% python3 -q
>>> import numpy as np
>>> np.set_printoptions(suppress=True, linewidth=140)
>>> tidy = lambda a: np.round(a, 3) + 0
>>> B = np.array([[1, 1], [1, -1]])
>>> rng = np.random.default_rng(7296)
>>> E = np.kron(B, np.kron(B, B))[rng.permutation(8)][:4]
>>> print(E)
[[ 1 -1 -1  1  1 -1 -1  1]
 [ 1 -1  1 -1  1 -1  1 -1]
 [ 1  1  1  1 -1 -1 -1 -1]
 [ 1  1 -1 -1 -1 -1  1  1]]
>>> u = np.array([3, -3, 5])
>>> print(np.convolve(E[3], u))
[ 3  0 -1  5 -5 -5  1 -5  2  5]
>>> print(np.polyval(u, E[3]))
[ 5  5 11 11 11 11  5  5]
>>> E @ E
Traceback (most recent call last):
  File "<python-input-10>", line 1, in <module>
    E @ E
    ~~^~~
ValueError: matmul: Input operand 1 has a mismatch in its core dimension 0, with gufunc signature (n?,k),(k,m?)->(n?,m?) (size 4 is different from 8)
>>> gram = E.T @ E
>>> print((E @ E.T).shape)
(4, 4)
>>> print(tidy(np.linalg.svd(E, compute_uv=False) ** 2))
[8. 8. 8. 8.]
>>> print(np.trace(gram), (E ** 2).sum())
32 32
>>> print(tidy(np.linalg.eigvalsh(gram)[::-1]))
[8. 8. 8. 8. 0. 0. 0. 0.]
>>> def softmax(z):
...     e = np.exp(z - z.max(axis=-1, keepdims=True))
...     return e / e.sum(axis=-1, keepdims=True)
... 
>>> print(tidy(softmax(10 * E[2])))
[0.25 0.25 0.25 0.25 0.   0.   0.   0.  ]
>>> print(tidy(softmax(E).sum(axis=1)))
[1. 1. 1. 1.]
>>> scores = E @ E.T / np.sqrt(8)
>>> print(tidy(softmax(scores)))
[[0.849 0.05  0.05  0.05 ]
 [0.05  0.849 0.05  0.05 ]
 [0.05  0.05  0.849 0.05 ]
 [0.05  0.05  0.05  0.849]]
>>> print(tidy(softmax(scores + np.triu(np.full(scores.shape, -np.inf), 1))))
[[1.    0.    0.    0.   ]
 [0.056 0.944 0.    0.   ]
 [0.053 0.053 0.894 0.   ]
 [0.05  0.05  0.05  0.849]]
>>> J = np.loadtxt("data.csv", delimiter=",")
>>> print(J)
[[-12.435   3.322 -12.112]
 [ -9.162   2.634  -8.55 ]
 [ -6.047   1.888  -5.187]
 [ -2.836   0.945  -1.837]
 [ -2.407   0.795  -1.419]
 [ -1.572   0.48   -0.666]
 [  0.1     0.002   0.   ]
 [  0.216   0.01    0.002]
 [  0.835   0.108   0.071]
 [  0.926   0.126   0.09 ]
 [  1.042   0.15    0.117]
 [  1.227   0.19    0.166]
 [  5.841   1.166   2.517]
 [  5.922   1.181   2.567]
 [  8.182   1.601   4.051]
 [ 12.23    2.287   6.918]
 [ 20.708   3.552  13.387]]
>>> Xc = J - J.mean(axis=0)
>>> left, sv, vt = np.linalg.svd(Xc, full_matrices=False)
>>> print(np.abs(left[:, 0]).argmax())
16
>>> print(tidy(Xc.mean(axis=0)))
[0. 0. 0.]
>>> print((np.sign(left[:, 0]) == np.sign(left[0, 0])).astype(int))
[1 1 1 1 1 1 1 1 1 1 1 1 0 0 0 0 0]
>>> print(tidy(vt[0] * np.sign(vt[0, np.abs(vt[0]).argmax()])))
[0.813 0.011 0.583]
>>> print(tidy(np.abs(vt[-1])))
[0.501 0.525 0.689]
>>> print(tidy(sv ** 2 / (sv ** 2).sum()))
[0.979 0.019 0.002]
>>> print(np.searchsorted(np.cumsum(sv ** 2) / (sv ** 2).sum(), 0.9) + 1)
1
>>> print(np.linalg.matrix_rank(Xc))
3
>>> q, Rm = np.linalg.qr(J)
>>> print(tidy(q @ Rm))
[[-12.435   3.322 -12.112]
 [ -9.162   2.634  -8.55 ]
 [ -6.047   1.888  -5.187]
 [ -2.836   0.945  -1.837]
 [ -2.407   0.795  -1.419]
 [ -1.572   0.48   -0.666]
 [  0.1     0.002   0.   ]
 [  0.216   0.01    0.002]
 [  0.835   0.108   0.071]
 [  0.926   0.126   0.09 ]
 [  1.042   0.15    0.117]
 [  1.227   0.19    0.166]
 [  5.841   1.166   2.517]
 [  5.922   1.181   2.567]
 [  8.182   1.601   4.051]
 [ 12.23    2.287   6.918]
 [ 20.708   3.552  13.387]]
>>> print(tidy(Rm))
[[31.783  1.473 21.877]
 [ 0.    -6.661  4.814]
 [ 0.     0.    -2.685]]
>>> print(q.shape, Rm.shape)
(17, 3) (3, 3)
>>> u = np.array([2, 0])
>>> print(tidy(np.array([np.convolve(row, u, "same") for row in Rm])))
[[ 63.566   2.946  43.754]
 [  0.    -13.323   9.628]
 [  0.      0.     -5.371]]
>>> print(tidy(np.correlate(Rm[0], Rm[1], "full")))
[ 153.01  -204.629   95.507 -145.733    0.   ]
>>> print(tidy(np.convolve(Rm[0], u)))
[63.566  2.946 43.754  0.   ]
>>> A = np.array([[-1, 3, 3, 2], [3, -1, 3, 3], [3, 3, -1, 3], [2, 3, 3, -1]])
>>> w, evecs = np.linalg.eigh(A)
>>> x0 = np.array([-3, 1, 1, 0])
>>> print((np.sign(evecs[:, -1].round(6)) == np.sign(evecs[0, -1].round(6))).astype(int))
[1 1 1 1]
>>> B = A ** -1
Traceback (most recent call last):
  File "<python-input-46>", line 1, in <module>
    B = A ** -1
        ~~^^~~~
ValueError: Integers to negative integer powers are not allowed.
>>> B = np.linalg.inv(A)
>>> print(np.allclose(B, A.T))
False
>>> print(tidy(np.linalg.slogdet(A)[0]))
-1.0
>>> print(tidy(np.linalg.inv(B)))
[[-1.  3.  3.  2.]
 [ 3. -1.  3.  3.]
 [ 3.  3. -1.  3.]
 [ 2.  3.  3. -1.]]
